% ipython --no-banner

In [1]: import numpy as np

In [2]: np.set_printoptions(precision=2, suppress=True, linewidth=200, sign=" ")

In [3]: K = np.load("layer0.npy")

In [4]: print(K)
[[ 1  0  0  0  0  0  0]
 [ 0  0  0  0  0  0  0]
 [ 0  0  0  0  0  0  0]
 [ 0  0  0  2  0  0  0]
 [ 0  0  0  0  0  0  0]
 [ 0  0  0  0  0  0  0]
 [ 0  0  0  0  0  0  1]]

In [5]: print(K @ K)
[[ 1  0  0  0  0  0  0]
 [ 0  0  0  0  0  0  0]
 [ 0  0  0  0  0  0  0]
 [ 0  0  0  4  0  0  0]
 [ 0  0  0  0  0  0  0]
 [ 0  0  0  0  0  0  0]
 [ 0  0  0  0  0  0  1]]

In [6]: print(round(np.linalg.det(K), 2))
0.0

In [7]: print(np.flatnonzero(np.linalg.matrix_power((K != 0) + (K.T != 0) + np.eye(7), 7)[5]))
[ 5]

In [8]: print([int(np.linalg.matrix_rank(np.linalg.matrix_power(K, p))) for p in range(1, 8)])
[3, 3, 3, 3, 3, 3, 3]

In [9]: print(np.linalg.lstsq(K[:-1].T, K[-1])[2])
2

In [10]: print(np.allclose(K[:-1].T @ np.linalg.lstsq(K[:-1].T, K[-1])[0], K[-1]))
False

In [11]: print(np.round(np.trace(np.linalg.pinv(K) @ K), 2))
3.0

In [12]: M = np.array([[1, 0, 0], [-3, 1, 0], [3, -2, 1]])

In [13]: r = np.linalg.matrix_rank(K)

In [14]: print(r)
3

In [15]: null = np.linalg.svd(K)[2][r:].T

In [16]: print(np.linalg.matrix_rank(K.T @ K), np.linalg.matrix_rank(K @ K.T))
3 3

In [17]: print(np.allclose(K @ null, 0))
True

In [18]: print([int(np.linalg.matrix_rank(K[:i])) for i in range(1, len(K) + 1)])
[1, 1, 1, 2, 2, 2, 3]

In [19]: print([int(np.linalg.matrix_rank(np.delete(K, i, axis=0))) for i in range(7)])
[2, 3, 3, 2, 3, 3, 2]

In [20]: Y = np.array([[0, 2], [2, 1], [0, 2]])

In [21]: print(np.linalg.matrix_rank(np.vstack([M, Y.T])))
3

In [22]: print(np.vstack([M, Y.T]).shape)
(5, 3)

In [23]: print(Y.T @ M.T)
[[ 0  2 -4]
 [ 2 -5  6]]

In [24]: print(np.einsum("ik,kj->ji", M, Y))
[[ 0  2 -4]
 [ 2 -5  6]]

In [25]: print(np.sort(np.linalg.eigvals(M)))
[ 1.  1.  1.]

In [26]: print([int(np.linalg.matrix_rank(np.linalg.matrix_power(M, p))) for p in range(1, 4)])
[3, 3, 3]

In [27]: print(M @ M)
[[ 1  0  0]
 [-6  1  0]
 [12 -4  1]]

In [28]: f, v = M[0], M[1]

In [29]: print(f @ f)
1

In [30]: print(f @ v)
-3

In [31]: pr = (f @ v) / (f @ f) * f

In [32]: print(pr)
[-3. -0. -0.]

In [33]: print((v - pr) @ f)
0.0

In [34]: print(np.outer(f, v))
[[-3  1  0]
 [ 0  0  0]
 [ 0  0  0]]

In [35]: q, r_ = np.linalg.qr(M)

In [36]: print(np.abs(np.diag(r_)))
[ 4.36  0.86  0.27]

In [37]: print(np.round(q.T @ q, 2) + 0)
[[ 1.  0.  0.]
 [ 0.  1.  0.]
 [ 0.  0.  1.]]

In [38]: print(np.round(q @ r_, 2) + 0)
[[ 1.  0.  0.]
 [-3.  1.  0.]
 [ 3. -2.  1.]]

In [39]: print(r_)
[[-4.36  2.06 -0.69]
 [ 0.    0.86 -0.67]
 [ 0.    0.   -0.27]]

In [40]: print(q.shape, r_.shape)
(3, 3) (3, 3)

In [41]: print(round(float(np.trace(q @ q.T)), 2))
3.0

In [42]: Y = np.array([[2, 2, 0, -2, -1],
    ...:     [2, 1, -2, 2, -2],
    ...:     [-2, -1, 0, 0, -2],
    ...:     [2, 2, -2, 2, 0],
    ...:     [-2, -2, 1, 1, -2]])

In [43]: feats = np.triu(Y)

In [44]: print(feats)
[[ 2  2  0 -2 -1]
 [ 0  1 -2  2 -2]
 [ 0  0  0  0 -2]
 [ 0  0  0  2  0]
 [ 0  0  0  0 -2]]

In [45]: P = np.triu(np.array([[2, 1, 0, 2, 0],
    ...:     [0, 3, 3, 1, 4],
    ...:     [5, 1, 0, 4, 3],
    ...:     [5, 2, 5, 4, 0],
    ...:     [3, 5, 0, 1, 0]]), 1) + np.eye(5)

In [46]: Y = P @ feats @ np.linalg.inv(P)

In [47]: print(round(np.linalg.det(Y), 2))
0.0

In [48]: print(P @ feats - feats @ P)
[[  0.  -1.  -8.   0. -10.]
 [  0.   0.  -3.   9. -12.]
 [  0.   0.   0.   8.  -6.]
 [  0.   0.   0.   0.   0.]
 [  0.   0.   0.   0.   0.]]

In [49]: U, sv, Vh = np.linalg.svd(feats)

In [50]: print(sv.round(2) + 0)
[ 4.2   3.92  2.    1.03  0.  ]

In [51]: Y = U[:, :4] @ np.diag(sv[:4]) @ Vh[:4]

In [52]: print(np.linalg.matrix_rank(feats, rtol=0.05))
4

In [53]: print(np.linalg.matrix_rank(Y))
4

In [54]: print(np.poly(feats))
[ 1. -3. -2. 12. -8.  0.]

In [55]: print(np.kron(np.eye(2, dtype=int), feats))
[[ 2  2  0 -2 -1  0  0  0  0  0]
 [ 0  1 -2  2 -2  0  0  0  0  0]
 [ 0  0  0  0 -2  0  0  0  0  0]
 [ 0  0  0  2  0  0  0  0  0  0]
 [ 0  0  0  0 -2  0  0  0  0  0]
 [ 0  0  0  0  0  2  2  0 -2 -1]
 [ 0  0  0  0  0  0  1 -2  2 -2]
 [ 0  0  0  0  0  0  0  0  0 -2]
 [ 0  0  0  0  0  0  0  0  2  0]
 [ 0  0  0  0  0  0  0  0  0 -2]]

In [56]: print(np.einsum("ij,ji->", feats, feats))
13

In [57]: r = np.linalg.matrix_rank(feats)

In [58]: print(r)
4

In [59]: null = np.linalg.svd(feats)[2][r:].T

In [60]: print(null.shape)
(5, 1)

In [61]: print(np.round(null[:, 0] / null[np.abs(null[:, 0]).round(6).argmax(), 0], 2) + 0)
[ 1.  -1.  -0.5  0.   0. ]

In [62]: print(np.allclose(feats @ null, 0))
True

In [63]: print([int(np.linalg.matrix_rank(feats[:, :j + 1])) for j in range(5)])
[1, 2, 2, 3, 4]

In [64]: print(np.linalg.matrix_rank(feats.T @ feats), np.linalg.matrix_rank(feats @ feats.T))
4 4

In [65]: X = np.loadtxt("dump.csv", delimiter=",")

In [66]: print(X)
[[-105.    3.   57.   39.]
 [ -24.   -6.   12.   12.]
 [-150.    3.   84.   57.]
 [ -60.    3.   30.   21.]]

In [67]: # rank 3

In [68]: print(np.linalg.matrix_rank(feats, rtol=0.1))
4

In [69]: print(np.linalg.cond(feats) > 100)
True

In [70]: rng = np.random.default_rng(73)

In [71]: lab = rng.permutation(5)

In [72]: print(lab)
[ 2  3  0  4  1]

In [73]: Y = feats[lab][:, lab]

In [74]: print(Y)
[[ 0  0  0 -2  0]
 [ 0  2  0  0  0]
 [ 0 -2  2 -1  2]
 [ 0  0  0 -2  0]
 [-2  2  0 -2  1]]

In [75]: print(np.diag(Y))
[ 0  2  2 -2  1]

In [76]: print(np.allclose(Y, feats))
False

In [77]: print(np.trace(Y))
3

In [78]: W0 = np.array([[18, -6, -16, 9, -3, -8],
    ...:     [18, 6, -10, 9, 3, -5],
    ...:     [-14, 12, -8, -7, 6, -4],
    ...:     [0, 0, 0, -9, 3, 8],
    ...:     [0, 0, 0, -9, -3, 5],
    ...:     [0, 0, 0, 7, -6, 4]])

In [79]: Y = W0 / np.linalg.norm(W0, axis=1, keepdims=True)

In [80]: C2 = Y @ Y.T

In [81]: print(np.round(np.degrees(np.arccos(np.clip(C2[2, 4], -1, 1))), 2))
84.05

In [82]: print((C2 - 2 * np.eye(6)).round(6).argmax(axis=1))
[ 1  0  3  4  3  0]

In [83]: print(np.linalg.matrix_rank(W0))
6

In [84]: W0[6]
---------------------------------------------------------------------------
IndexError                                Traceback (most recent call last)
Cell In[84], line 1
----> 1 W0[6]

IndexError: index 6 is out of bounds for axis 0 with size 6

In [85]: print(np.count_nonzero(W0))
27

In [86]: print(np.unravel_index(np.abs(W0).argmax(), W0.shape))
(np.int64(0), np.int64(0))

In [87]: print(np.diff(W0, axis=0))
[[  0  12   6   0   6   3]
 [-32   6   2 -16   3   1]
 [ 14 -12   8  -2  -3  12]
 [  0   0   0   0  -6  -3]
 [  0   0   0  16  -3  -1]]

In [88]: print(W0.sum(axis=0))
[ 22  12 -34   0   0   0]

In [89]: print(np.linalg.svd(W0, compute_uv=False))
[ 37.3   21.18  14.25   9.87   8.09   3.77]
